$ python -q
>>> import numpy as np
>>> from numpy import linalg as LA
>>> np.set_printoptions(precision=2, suppress=True, linewidth=200)
>>> rng = np.random.default_rng(716)
>>> t = np.sort(rng.uniform(-2, 2, 17))
>>> arr = np.c_[t, t ** 2, t ** 3] @ np.array([[2, 1, 2, 3, 2, 2, 3], [3, 1, 3, 3, 0, 3, 2], [1, 3, 3, 0, 0, 0, 0]])
>>> arr
array([[  0.33, -14.58, -10.25,   3.88,  -3.49,   5.63,   0.85],
       [  0.1 ,  -3.87,  -2.55,   0.32,  -2.2 ,   1.42,  -0.88],
       [ -0.04,  -2.68,  -1.8 ,  -0.12,  -1.92,   0.84,  -1.04],
       [ -0.26,  -1.31,  -1.  ,  -0.61,  -1.44,   0.11,  -1.12],
       [ -0.35,  -0.27,  -0.39,  -0.61,  -0.56,  -0.32,  -0.68],
       [  1.29,   0.72,   1.41,   1.62,   0.78,   1.23,   1.47],
       [  1.94,   1.17,   2.2 ,   2.32,   1.02,   1.8 ,   2.05],
       [  2.  ,   1.22,   2.29,   2.38,   1.04,   1.86,   2.11],
       [  4.02,   2.96,   5.03,   4.31,   1.6 ,   3.51,   3.67],
       [  4.79,   3.73,   6.17,   4.99,   1.77,   4.1 ,   4.21],
       [  6.17,   5.18,   8.26,   6.14,   2.03,   5.12,   5.11],
       [ 10.96,  10.99,  16.12,   9.75,   2.74,   8.38,   7.87],
       [ 10.98,  11.01,  16.15,   9.77,   2.74,   8.39,   7.88],
       [ 11.6 ,  11.83,  17.22,  10.21,   2.82,   8.79,   8.21],
       [ 13.94,  15.  ,  21.32,  11.8 ,   3.09,  10.25,   9.41],
       [ 15.06,  16.57,  23.32,  12.53,   3.21,  10.93,   9.96],
       [ 16.73,  18.95,  26.34,  13.61,   3.38,  11.92,  10.76]])
>>> # null space of dimension 4
>>> LA.norm(arr, axis=0)
array([34.1 , 39.12, 52.62, 29.78,  9.48, 26.13, 23.82])
>>> round(LA.norm(arr, "nuc"), 2)
np.float64(108.13)
>>> round(LA.norm(arr) ** 2 / LA.norm(arr, 2) ** 2, 2)
np.float64(1.05)
>>> LA.norm(arr, axis=1).argmax()
np.int64(16)
>>> round(arr[16] @ arr[8], 2)
np.float64(401.22)
>>> round(float(LA.norm(arr, 1)), 2), np.round(LA.norm(arr, np.inf), 2)
(161.83, np.float64(101.68))
>>> cov = arr.T @ arr
>>> np.round(np.trace(cov), 2), np.round((arr ** 2).sum(), 2)
(np.float64(7689.12), np.float64(7689.12))
>>> LA.matrix_rank(cov)
np.int64(3)
>>> np.round(LA.svd(arr, compute_uv=False) ** 2, 2) + 0
array([7340.37,  330.51,   18.24,    0.  ,    0.  ,    0.  ,    0.  ])
>>> np.round(LA.eigvalsh(cov)[::-1], 2) + 0
array([7340.37,  330.51,   18.24,    0.  ,    0.  ,    0.  ,    0.  ])
>>> lab = arr[:, 4] > np.median(arr[:, 4])
>>> u = arr[lab].mean(axis=0) - arr[~lab].mean(axis=0)
>>> lab.astype(int)
array([0, 0, 0, 0, 0, 0, 0, 0, 0, 1, 1, 1, 1, 1, 1, 1, 1])
>>> np.argsort(-np.abs(u).round(6), kind="stable")
array([2, 1, 0, 3, 6, 5, 4])
>>> np.round((((arr - arr.mean(axis=0)) @ u > 0) == lab).mean(), 2)
np.float64(0.94)
>>> Xs = arr - arr.mean(axis=0)
>>> U, sigma, vt = LA.svd(Xs, full_matrices=False)
>>> (np.sign(U[:, 0]) == np.sign(U[0, 0])).astype(int)
array([1, 1, 1, 1, 1, 1, 1, 1, 1, 1, 0, 0, 0, 0, 0, 0, 0])
>>> np.abs(U[:, 0]).argmax()
np.int64(16)
>>> np.searchsorted(np.cumsum(sigma ** 2) / (sigma ** 2).sum(), 0.9) + 1
np.int64(1)
>>> round(float((sigma ** 2).sum() ** 2 / (sigma ** 4).sum()), 2)
1.09
>>> np.round(sigma ** 2 / (sigma ** 2).sum(), 2) + 0
array([0.96, 0.04, 0.  , 0.  , 0.  , 0.  , 0.  ])
>>> feats = np.load("m.npy")
>>> feats
array([[ 1,  2,  0, -1, -2,  2],
       [ 2,  1,  2,  0, -1, -2],
       [ 0,  2,  1,  2,  0, -1],
       [-1,  0,  2,  1,  2,  0],
       [-2, -1,  0,  2,  1,  2],
       [ 2, -2, -1,  0,  2,  1]])
>>> # equal to its transpose
>>> ev, evecs = LA.eigh(feats)
>>> np.abs(evecs[:, -1]).round(6).argmax()
np.int64(1)
>>> np.unique(ev.round(6) + 0, return_counts=True)[1]
array([1, 1, 1, 1, 1, 1])
>>> np.round(evecs.T @ evecs, 2) + 0
array([[1., 0., 0., 0., 0., 0.],
       [0., 1., 0., 0., 0., 0.],
       [0., 0., 1., 0., 0., 0.],
       [0., 0., 0., 1., 0., 0.],
       [0., 0., 0., 0., 1., 0.],
       [0., 0., 0., 0., 0., 1.]])
>>> (ev > 1e-8).sum(), (ev < -1e-8).sum()
(np.int64(3), np.int64(3))
>>> ev
array([-3.82, -1.71, -1.05,  2.52,  4.53,  5.52])
>>> np.round(evecs @ np.diag(ev) @ evecs.T, 2) + 0
array([[ 1.,  2.,  0., -1., -2.,  2.],
       [ 2.,  1.,  2.,  0., -1., -2.],
       [ 0.,  2.,  1.,  2.,  0., -1.],
       [-1.,  0.,  2.,  1.,  2.,  0.],
       [-2., -1.,  0.,  2.,  1.,  2.],
       [ 2., -2., -1.,  0.,  2.,  1.]])
>>> LA.eigvalsh(feats @ feats)
array([ 1.11,  2.92,  6.34, 14.57, 20.56, 30.52])
>>> M2 = feats[0, 0] * feats[1:] - np.outer(feats[1:, 0], feats[0])
>>> M2
array([[ 0, -3,  2,  2,  3, -6],
       [ 0,  2,  1,  2,  0, -1],
       [ 0,  2,  2,  0,  0,  2],
       [ 0,  3,  0,  0, -3,  6],
       [ 0, -6, -1,  2,  6, -3]])
>>> LA.matrix_rank(M2), LA.matrix_rank(feats)
(np.int64(5), np.int64(6))
>>> feats[:, 0] / feats[0, 0]
array([ 1.,  2.,  0., -1., -2.,  2.])
>>> np.flatnonzero(~M2.round(6).any(axis=1))
array([], dtype=int64)
>>> A = np.load("arr.npy")
>>> A
array([[0, 1, 0, 1],
       [0, 0, 2, 0],
       [0, 0, 0, 1],
       [0, 0, 0, 0]])
>>> vec = np.array([0, 2, 0, 2])
>>> h = np.maximum(A @ vec, 0)
>>> np.tanh(A @ vec)
array([1.  , 0.  , 0.96, 0.  ])
>>> LA.matrix_rank(A, rtol=0.1)
np.int64(3)
>>> [round(float(x), 2) for x in LA.svd(A, compute_uv=False)[:3]]
[2.0, 1.62, 0.62]
>>> np.round(np.abs(LA.eigvals(A)).max(), 2)
np.float64(0.0)
>>> np.sort(np.abs(LA.eigvals(A)))
array([0., 0., 0., 0.])
>>> A @ A
array([[0, 0, 2, 0],
       [0, 0, 0, 2],
       [0, 0, 0, 0],
       [0, 0, 0, 0]])
>>> U, sigma, vt = LA.svd(A)
>>> sigma
array([2.  , 1.62, 0.62, 0.  ])
>>> np.argmax(sigma[:-1] / (sigma[1:] + 1e-6)) + 1
np.int64(3)
>>> M2 = U[:, :3] @ np.diag(sigma[:3]) @ vt[:3]
>>> M2.round(2) + 0
array([[0., 1., 0., 1.],
       [0., 0., 2., 0.],
       [0., 0., 0., 1.],
       [0., 0., 0., 0.]])
>>> LA.matrix_rank(M2)
np.int64(3)
>>> round(float(np.abs(A - M2).max()), 2)
0.0
>>> lab = rng.integers(0, 2, 5)
>>> X = (lab[:, None] == lab) * 4 + np.eye(5)
>>> X
array([[5., 4., 4., 4., 4.],
       [4., 5., 4., 4., 4.],
       [4., 4., 5., 4., 4.],
       [4., 4., 4., 5., 4.],
       [4., 4., 4., 4., 5.]])
>>> O = X.astype(float).copy()
>>> for j in range(5):
...     O[:, j] -= O[:, :j] @ (O[:, :j].T @ O[:, j])
...     O[:, j] /= LA.norm(O[:, j])
... 
>>> np.round(O.T @ X, 2) + 0
array([[9.43, 9.33, 9.33, 9.33, 9.33],
       [0.  , 1.41, 0.7 , 0.7 , 0.7 ],
       [0.  , 0.  , 1.22, 0.41, 0.41],
       [0.  , 0.  , 0.  , 1.15, 0.29],
       [0.  , 0.  , 0.  , 0.  , 1.12]])
>>> np.round(O.T @ O, 2) + 0
array([[1., 0., 0., 0., 0.],
       [0., 1., 0., 0., 0.],
       [0., 0., 1., 0., 0.],
       [0., 0., 0., 1., 0.],
       [0., 0., 0., 0., 1.]])
